$ python3 -q
>>> import numpy as np
>>> import numpy.linalg as la
>>> np.set_printoptions(suppress=True, linewidth=200)
>>> def rd(a):
...     return np.round(a, 2) + 0
... 
>>> W0 = np.load("block7.npy")
>>> print(W0)
[[-2. -3.  0.  0. -3.  0. -3.]
 [-3. -2.  0.  0. -3.  0. -3.]
 [ 0.  0. -2. -3.  0. -3.  0.]
 [ 0.  0. -3. -2.  0. -3.  0.]
 [-3. -3.  0.  0. -2.  0. -3.]
 [ 0.  0. -3. -3.  0. -2.  0.]
 [-3. -3.  0.  0. -3.  0. -2.]]
>>> print(W0[5] @ W0[3])
21.0
>>> print(rd(la.norm(W0[5], 1)), rd(la.norm(W0[5], np.inf)))
8.0 3.0
>>> print(rd(la.norm(W0, 2)))
11.0
>>> print(rd(la.norm(W0) ** 2 / la.norm(W0, 2) ** 2))
1.57
>>> print(rd(la.norm(W0, "nuc")))
24.0
>>> print(rd(la.norm(W0, axis=0)))
[5.57 5.57 4.69 4.69 5.57 4.69 5.57]
>>> evals, evecs = la.eigh(W0)
>>> print(rd(evals))
[-11.  -8.   1.   1.   1.   1.   1.]
>>> print(rd(evals.sum()), np.trace(W0))
-14.0 -14.0
>>> print(rd(la.svd(W0, compute_uv=False)))
[11.  8.  1.  1.  1.  1.  1.]
>>> print(rd(evecs.T @ evecs))
[[1. 0. 0. 0. 0. 0. 0.]
 [0. 1. 0. 0. 0. 0. 0.]
 [0. 0. 1. 0. 0. 0. 0.]
 [0. 0. 0. 1. 0. 0. 0.]
 [0. 0. 0. 0. 1. 0. 0.]
 [0. 0. 0. 0. 0. 1. 0.]
 [0. 0. 0. 0. 0. 0. 1.]]
>>> print(np.all(la.eigvalsh(W0) > 0))
False
>>> print(rd(la.eigvalsh(W0).min()))
-11.0
>>> print([round(float(la.det(W0[:i, :i])), 2) + 0 for i in range(1, 8)])
[-2.0, -5.0, 10.0, 25.0, 40.0, 64.0, 88.0]
>>> F = np.loadtxt("out19.csv", delimiter=",")
>>> print(F)
[[ 0.  0.  0.  0.]
 [-3.  1.  1.  3.]
 [-2. -1.  2.  3.]
 [-2. -1.  2.  0.]
 [ 0.  0.  0.  0.]
 [-3.  1.  1.  3.]
 [-3.  1.  1.  3.]
 [ 0.  0.  0.  0.]
 [ 0.  0.  0.  0.]
 [-4. -4.  3. -3.]
 [ 0.  0.  0.  0.]
 [-2. -1.  2.  0.]
 [ 0.  0.  0.  0.]
 [-2. -3.  1. -6.]
 [-3. -1.  0. -3.]
 [-1. -3.  3.  0.]
 [ 1. -2.  1. -3.]]
>>> hat = F @ la.solve(F.T @ F, F.T)
>>> print(np.allclose(hat @ hat, hat))
True
>>> print(rd(la.eigvalsh(hat)))
[0. 0. 0. 0. 0. 0. 0. 0. 0. 0. 0. 0. 0. 1. 1. 1. 1.]
>>> x = np.array([0, 2, 1, 2])
>>> target = F @ x
>>> print(rd(la.lstsq(F, target)[0]))
[0. 2. 1. 2.]
>>> print(rd(la.solve(F.T @ F, F.T @ target)))
[0. 2. 1. 2.]
>>> try:
...     la.solve(F, target)
... except la.LinAlgError as e:
...     print("failed:", e)
... 
failed: Last 2 dimensions of the array must be square
>>> rng = np.random.default_rng(89714)
>>> target = target + 0.1 * rng.normal(size=17)
>>> print(rd(target))
[  0.02   8.94   5.81  -0.11   0.05   8.96   9.27   0.12   0.09 -10.99   0.11  -0.27   0.02 -17.11  -8.03  -3.04  -8.96]
>>> b, *_ = la.lstsq(F, target)
>>> print([round(float(la.norm(la.solve(F.T @ F + lam * np.eye(4), F.T @ target))), 2) for lam in (0, 1, 10, 100)])
[2.97, 2.68, 2.43, 1.44]
>>> idx = F[:, 2] > np.median(F[:, 2])
>>> r0 = F[idx].mean(axis=0) - F[~idx].mean(axis=0)
>>> print(np.argsort(-np.abs(r0).round(6), kind="stable"))
[2 1 0 3]
>>> Xc = F - F.mean(axis=0)
>>> U, s, Vh = la.svd(Xc, full_matrices=False)
>>> print(rd(Xc.mean(axis=0)))
[0. 0. 0. 0.]
>>> print(np.abs(Vh[0]).argmax())
3
>>> print(np.abs(U[:, 0]).argmax())
13
>>> basis = F[[13, 9]].astype(float)
>>> for _ in range(5):
...     idx = la.norm(F[:, None] - basis, axis=-1).argmin(axis=1)
...     basis = np.array([F[idx == j].mean(axis=0) for j in range(2)])
... 
>>> print(idx)
[0 1 1 1 0 1 1 0 0 1 0 1 0 0 0 1 0]
>>> print(rd(basis))
[[-0.44 -0.67  0.22 -1.33]
 [-2.5  -0.88  1.88  1.12]]
>>> print(rd(basis[1] - basis[0]))
[-2.06 -0.21  1.65  2.46]
>>> print(np.bincount(idx))
[9 8]
>>> E = np.loadtxt("sample15.csv", delimiter=",")
>>> print(rd(E))
[[ 0.85  0.16  0.19 -0.14  0.22]
 [ 0.16  0.84 -0.2   0.15 -0.23]
 [ 0.19 -0.2   0.76  0.18 -0.27]
 [-0.14  0.15  0.18  0.87  0.21]
 [ 0.22 -0.23 -0.27  0.21  0.68]]
>>> # rank 4
>>> print(la.lstsq(E[:-1].T, E[-1])[2])
4
>>> print(np.unique(E.round(6), axis=0).shape)
(5, 5)
>>> print(np.allclose(E[:-1].T @ la.lstsq(E[:-1].T, E[-1])[0], E[-1]))
True
>>> hat = np.triu(np.array([[-2, 2, -3, 0, 3],
...     [3, -3, 0, 2, -2],
...     [1, -2, 1, 1, -1],
...     [0, 0, 0, 2, -1],
...     [-1, 3, -1, -3, -2]]), 1) + np.eye(5)
>>> other = hat @ E @ la.inv(hat)
>>> print(rd(np.poly(other)))
[ 1. -4.  6. -4.  1.  0.]
>>> print(rd(np.trace(other)), rd(np.trace(E)))
4.0 4.0
>>> x = np.array([4, 1, 7, 8, 3])
>>> print(rd((x - E @ x) @ (E @ x)))
0.0
>>> ang = np.radians(120)
>>> R = np.eye(5)
>>> R[4, 4] = R[0, 0] = np.cos(ang)
>>> R[4, 0], R[0, 4] = -np.sin(ang), np.sin(ang)
>>> print(rd(R))
[[-0.5   0.    0.    0.    0.87]
 [ 0.    1.    0.    0.    0.  ]
 [ 0.    0.    1.    0.    0.  ]
 [ 0.    0.    0.    1.    0.  ]
 [-0.87  0.    0.    0.   -0.5 ]]
>>> other = E @ R.T
>>> print(np.allclose(E @ E.T, other @ other.T))
True
>>> print(rd(other))
[[-0.23  0.16  0.19 -0.14 -0.85]
 [-0.28  0.84 -0.2   0.15 -0.02]
 [-0.33 -0.2   0.76  0.18 -0.03]
 [ 0.25  0.15  0.18  0.87  0.02]
 [ 0.48 -0.23 -0.27  0.21 -0.53]]
>>> data = np.array([[-1.5, 0.9, 1.3],
...     [-1.2, 0.8, -1.0],
...     [2.5, 2.0, -0.6],
...     [0.2, 1.2, -1.1],
...     [-1.0, 0.4, -0.9]])
>>> print(data)
[[-1.5  0.9  1.3]
 [-1.2  0.8 -1. ]
 [ 2.5  2.  -0.6]
 [ 0.2  1.2 -1.1]
 [-1.   0.4 -0.9]]
>>> x = np.array([1, 1, 3])
>>> target = data @ x
>>> print(rd(target))
[ 3.3 -3.4  2.7 -1.9 -3.3]
>>> target = target + 0.3 * rng.normal(size=5)
>>> print(rd(target))
[ 2.86 -2.98  2.76 -1.85 -3.33]
>>> b, *_ = la.lstsq(data, target)
>>> print(b.round())
[1. 1. 3.]
>>> hat = data @ la.solve(data.T @ data, data.T)
>>> print(rd(np.diag(hat)))
[0.99 0.47 0.9  0.32 0.32]
>>> print(rd(la.eigvalsh(hat)))
[0. 0. 1. 1. 1.]
>>> print(np.allclose(hat @ hat, hat))
True
>>> print(rd(hat @ data[:, 2]))
[ 1.3 -1.  -0.6 -1.1 -0.9]
>>> other = np.array([[-3, 2, 1], [3, 1, 0], [3, -3, -3]])
>>> print(np.vstack([data, other.T]).shape)
(8, 3)
>>> print(rd(other.T @ data.T))
[[11.1  3.  -3.3 -0.3  1.5]
 [-6.   1.4  8.8  4.9  1.1]
 [-5.4  1.8  4.3  3.5  1.7]]
>>> print(rd(data @ other))
[[11.1 -6.  -5.4]
 [ 3.   1.4  1.8]
 [-3.3  8.8  4.3]
 [-0.3  4.9  3.5]
 [ 1.5  1.1  1.7]]
>>> print(rd(np.einsum("ik,kj->ij", data, other)))
[[11.1 -6.  -5.4]
 [ 3.   1.4  1.8]
 [-3.3  8.8  4.3]
 [-0.3  4.9  3.5]
 [ 1.5  1.1  1.7]]
>>> other = np.c_[data[:, :2] @ np.array([[2, 2], [0, 2]]), np.array([1, 1, 2, 3, 1])]
>>> print(rd(other))
[[-3.  -1.2  1. ]
 [-2.4 -0.8  1. ]
 [ 5.   9.   2. ]
 [ 0.4  2.8  3. ]
 [-2.  -1.2  1. ]]
>>> print(rd(la.norm(la.qr(data)[0].T @ other, axis=0) ** 2 / ((other ** 2).sum(axis=0) + 1e-12)))
[1.  1.  0.9]
>>> print(la.matrix_rank(other))
3
>>> print(rd(la.lstsq(data, other[:, 0])[0]))
[2. 0. 0.]
>>> print(la.matrix_rank(np.c_[data, other]))
4
>>> arr = np.loadtxt("mat.csv", delimiter=",")
>>> print(arr)
[[  5.39  12.29  -1.05  14.79]
 [ -7.2    3.03  16.98   7.11]
 [ 17.78  -4.99   6.3   -4.4 ]
 [ -5.24  17.79  -7.13   2.29]
 [ 10.75   4.08  -8.77  13.82]
 [ -7.34   5.27  10.36 -14.53]
 [-17.17   9.86  -2.5    1.28]
 [ 19.    -5.65  -2.52  -0.71]
 [ -7.63  15.27   0.82  10.39]
 [ -6.    -2.31   2.73 -18.74]
 [ -6.67  -5.98   8.55 -15.71]
 [ 14.63   9.08  -0.38 -10.16]
 [  3.91   1.5   -3.39  19.26]
 [ 12.66  -4.48  14.82   0.04]
 [-11.19 -14.63  -5.57  -5.45]
 [ -8.06   3.55  -1.61  17.88]
 [ -0.79   3.62 -19.65  -0.07]
 [-16.68  -6.57  -3.74   8.04]
 [ -5.09  13.4   10.63   9.02]
 [ -0.18 -13.04 -10.65 -10.79]
 [ 16.75  10.78  -1.83  -0.09]
 [ -7.75  -5.23 -14.34 -10.33]
 [-15.51   7.85  -8.52  -5.01]
 [  4.64   7.53 -17.68  -3.03]
 [  5.9  -18.42   3.61  -3.61]
 [ -0.9   15.72  11.55  -4.33]
 [-16.03   8.82  -7.65   2.58]
 [ -2.74   3.48  10.69 -16.31]
 [  3.05 -17.08  -8.65   4.9 ]]
>>> t3 = np.stack([arr, -2 * arr, arr[::-1]])
>>> print(la.matrix_rank(t3.reshape(3, -1)))
2
>>> print(la.matrix_rank(t3))
[4 4 4]
>>> print(t3.shape)
(3, 29, 4)
>>> x = np.array([2, -2, 1, -3])
>>> target = arr @ x
>>> print(rd(la.pinv(arr) @ arr))
[[1. 0. 0. 0.]
 [0. 1. 0. 0.]
 [0. 0. 1. 0.]
 [0. 0. 0. 1.]]
>>> print(rd(la.lstsq(arr, target)[0]))
[ 2. -2.  1. -3.]
>>> target = target + 0.02 * rng.normal(size=29)
>>> print(rd(target))
[-59.27 -24.79  65.04 -60.07 -36.89  28.69 -60.41  48.93 -76.13  51.57  54.29  41.2  -56.37  48.99  17.68 -78.47 -28.29 -48.07 -53.46  47.46  10.39  11.62 -40.19 -14.39  63.12  -8.72 -65.12  47.16
  16.91]
>>> b, *_ = la.lstsq(arr, target)
>>> print(rd(la.norm(target - arr @ b)))
0.1
>>> print([round(float(la.norm(la.solve(arr.T @ arr + lam * np.eye(4), arr.T @ target))), 2) for lam in (0, 1, 10, 100)])
[4.24, 4.24, 4.23, 4.13]
>>> feats = np.load("m.npy")
>>> print(feats)
[[-37   5   7   8   1   1   1]
 [  4  -1   6   6   7   7   0]
 [  0   1  46   5   0   8   4]
 [  3   6   4  37   4   7   2]
 [  1   0   5   9  39   5   6]
 [  3   3   5   3   7  38   1]
 [  4   1   1   0   4   0  19]]
>>> U, s, Vh = la.svd(feats)
>>> print(np.argmax(s[:-1] / (s[1:] + 1e-6)) + 1)
6
>>> other = U[:, :6] @ np.diag(s[:6]) @ Vh[:6]
>>> print(rd(la.norm(feats - other, 2)), rd(s[6]))
1.53 1.53
>>> print(rd(la.norm(feats - other) / la.norm(feats)))
0.02
>>> print(rd(la.norm(feats, 2) / la.norm(feats)))
0.62
>>> print([round(float(x), 2) for x in la.svd(feats, compute_uv=False)[:3]])
[58.88, 42.25, 38.2]
>>> print(la.matrix_rank(feats, rtol=0.1))
6
>>> print(rd(np.abs(la.svd(feats)[2][-1])))
[0.1  0.97 0.02 0.15 0.06 0.08 0.09]
>>> other = la.inv(feats)
>>> print(rd(other))
[[-0.03 -0.06  0.01  0.01  0.01  0.01 -0.01]
 [-0.06 -0.61  0.06  0.07  0.1   0.07 -0.05]
 [ 0.   -0.01  0.02  0.    0.    0.   -0.01]
 [ 0.01  0.1  -0.01  0.02 -0.02 -0.02  0.01]
 [ 0.   -0.03  0.    0.    0.03  0.   -0.01]
 [ 0.01  0.05 -0.01 -0.01 -0.01  0.02  0.01]
 [ 0.01  0.05 -0.01 -0.01 -0.01 -0.01  0.06]]
>>> print(rd(la.slogdet(feats)[0]))
1.0
>>> print((np.abs(other) > 1e-9).astype(int))
[[1 1 1 1 1 1 1]
 [1 1 1 1 1 1 1]
 [1 1 1 1 1 1 1]
 [1 1 1 1 1 1 1]
 [1 1 1 1 1 1 1]
 [1 1 1 1 1 1 1]
 [1 1 1 1 1 1 1]]
>>> print(rd(feats @ other))
[[1. 0. 0. 0. 0. 0. 0.]
 [0. 1. 0. 0. 0. 0. 0.]
 [0. 0. 1. 0. 0. 0. 0.]
 [0. 0. 0. 1. 0. 0. 0.]
 [0. 0. 0. 0. 1. 0. 0.]
 [0. 0. 0. 0. 0. 1. 0.]
 [0. 0. 0. 0. 0. 0. 1.]]
>>> print(np.allclose(other, feats.T))
False
